$ python -q
>>> import numpy as np
>>> import numpy.linalg as la
>>> np.set_printoptions(precision=2, suppress=True, linewidth=120, sign=" ")
>>> def tidy(a):
...     return np.round(a, 2) + 0
... 
>>> u = np.array([3, 2, 0])
>>> M = np.array([np.roll(u, i) for i in range(3)])
>>> M
array([[ 3,  2,  0],
       [ 0,  3,  2],
       [ 2,  0,  3]])
>>> u, v = M[1], M[2]
>>> u @ v
np.int64(6)
>>> p = (u @ v) / (u @ u) * u
>>> tidy(v - p)
array([ 2.  , -1.38,  2.08])
>>> tidy(la.norm(u + v) ** 2 + la.norm(u - v) ** 2)
np.float64(52.0)
>>> tidy(p)
array([ 0.  ,  1.38,  0.92])
>>> tidy(np.fft.fft(M[0]))
array([ 5.+0.j  ,  2.-1.73j,  2.+1.73j])
>>> (M @ M)[0]
array([  9,  12,   4])
>>> np.allclose(M @ M.T, M.T @ M)
True
>>> tidy(np.sort(np.abs(np.fft.fft(M[0])))), tidy(np.sort(la.svd(M, compute_uv=False)))
(array([ 2.65,  2.65,  5.  ]), array([ 2.65,  2.65,  5.  ]))
>>> rng = np.random.default_rng(7910)
>>> B = M + rng.integers(-2, 3, (3, 1)) @ rng.integers(-2, 3, (1, 3))
>>> B
array([[ 2,  4, -2],
       [-1,  5,  0],
       [ 3, -2,  5]])
>>> np.abs(B - M).sum(axis=1)
array([ 5,  5,  5])
>>> q = M.astype(float).copy()
>>> for j in range(3):
...     q[:, j] -= q[:, :j] @ (q[:, :j].T @ q[:, j])
...     q[:, j] /= la.norm(q[:, j])
... 
>>> tidy(q.T @ M)
array([[ 3.61,  1.66,  1.66],
       [ 0.  ,  3.2 ,  1.01],
       [ 0.  ,  0.  ,  3.03]])
>>> tidy(q)
array([[ 0.83,  0.19, -0.52],
       [ 0.  ,  0.94,  0.35],
       [ 0.55, -0.29,  0.78]])
>>> tidy(q.T @ q)
array([[ 1.,  0.,  0.],
       [ 0.,  1.,  0.],
       [ 0.,  0.,  1.]])
